% ipython --no-banner

In [1]: import numpy as np

In [2]: np.set_printoptions(precision=2, suppress=True, linewidth=100, floatmode="fixed")

In [3]: def rd(a):
   ...:     return np.round(a, 2) + 0
   ...: 

In [4]: arr = np.diag(np.array([-4, -3, -9])) + -3 * np.eye(3, k=1) + -3 * np.eye(3, k=-1)

In [5]: arr
Out[5]: 
array([[-4.00, -3.00,  0.00],
       [-3.00, -3.00, -3.00],
       [ 0.00, -3.00, -9.00]])

In [6]: def softmax(z):
   ...:     e = np.exp(z - z.max(axis=-1, keepdims=True))
   ...:     return e / e.sum(axis=-1, keepdims=True)
   ...: 

In [7]: softmax(arr).sum(axis=1)
Out[7]: array([1.00, 1.00, 1.00])

In [8]: rd(softmax(arr[0] + -3))
Out[8]: array([0.02, 0.05, 0.94])

In [9]: att = arr @ arr.T / np.sqrt(3)

In [10]: rd(softmax(att + np.triu(np.full(att.shape, -np.inf), 1)))
Out[10]: 
array([[1.00, 0.00, 0.00],
       [0.03, 0.97, 0.00],
       [0.00, 0.00, 1.00]])

In [11]: rd(softmax(att))
Out[11]: 
array([[0.91, 0.09, 0.00],
       [0.00, 0.01, 0.99],
       [0.00, 0.00, 1.00]])

In [12]: Y = np.linalg.inv(arr)

In [13]: rd(arr @ Y)
Out[13]: 
array([[1.00, 0.00, 0.00],
       [0.00, 1.00, 0.00],
       [0.00, 0.00, 1.00]])

In [14]: np.allclose(Y, arr.T)
Out[14]: False

In [15]: rd(np.linalg.inv(Y))
Out[15]: 
array([[-4.00, -3.00,  0.00],
       [-3.00, -3.00, -3.00],
       [ 0.00, -3.00, -9.00]])

In [16]: rd(np.linalg.cond(arr))
Out[16]: np.float64(69.21)

In [17]: rd(Y)
Out[17]: 
array([[ 2.00, -3.00,  1.00],
       [-3.00,  4.00, -1.33],
       [ 1.00, -1.33,  0.33]])

In [18]: F = np.load("m.npy")

In [19]: F
Out[19]: 
array([[ 0.00, -2.00, -2.00],
       [-2.00,  3.00,  4.00],
       [-2.00,  4.00,  3.00]])

In [20]: x0 = np.array([1, 0, 0])

In [21]: rhs = F @ x0

In [22]: rhs
Out[22]: array([ 0.00, -2.00, -2.00])

In [23]: rd(np.linalg.solve(F, rhs))
Out[23]: array([1.00, 0.00, 0.00])

In [24]: rd(np.linalg.solve(F, -1 * rhs))
Out[24]: array([-1.00,  0.00,  0.00])

In [25]: rd(np.linalg.solve(F, F[:, 0]))
Out[25]: array([1.00, 0.00, 0.00])

In [26]: rd(np.linalg.solve(F.T, F[1]))
Out[26]: array([0.00, 1.00, 0.00])

In [27]: rd(np.linalg.solve(F, rhs + F[:, 2]))
Out[27]: array([1.00, 0.00, 1.00])

In [28]: rng = np.random.default_rng(1786)

In [29]: Y = F + rng.integers(-2, 3, (3, 1)) @ rng.integers(-2, 3, (1, 3))

In [30]: Y
Out[30]: 
array([[ 2.00,  0.00,  2.00],
       [-3.00,  2.00,  2.00],
       [-3.00,  3.00,  1.00]])

In [31]: rd(np.linalg.svd(Y - F, compute_uv=False))
Out[31]: array([6.00, 0.00, 0.00])

In [32]: np.abs(Y - F).sum(axis=1)
Out[32]: array([8.00, 4.00, 4.00])

In [33]: np.linalg.matrix_rank(Y - F, tol=1e-8)
Out[33]: np.int64(1)

In [34]: np.all(np.linalg.eigvalsh(F) > 0)
Out[34]: np.False_

In [35]: rd(np.linalg.eigvalsh(F).min())
Out[35]: np.float64(-1.0)

In [36]: m1 = np.loadtxt("mat.csv", delimiter=",")

In [37]: rd(m1)
Out[37]: 
array([[0.33, 0.00, 0.33, 0.33],
       [0.00, 1.00, 0.00, 0.00],
       [0.00, 0.33, 0.33, 0.33],
       [0.33, 0.00, 0.00, 0.67]])

In [38]: vals, vecs = np.linalg.eig(F)

In [39]: rd(F @ vecs[:, 0] - vals[0] * vecs[:, 0])
Out[39]: array([0.00, 0.00, 0.00])

In [40]: rd(np.prod(vals))
Out[40]: np.float64(8.0)

In [41]: rd(np.sort(np.linalg.eigvals(F @ F)))
Out[41]: array([ 1.00,  1.00, 64.00])
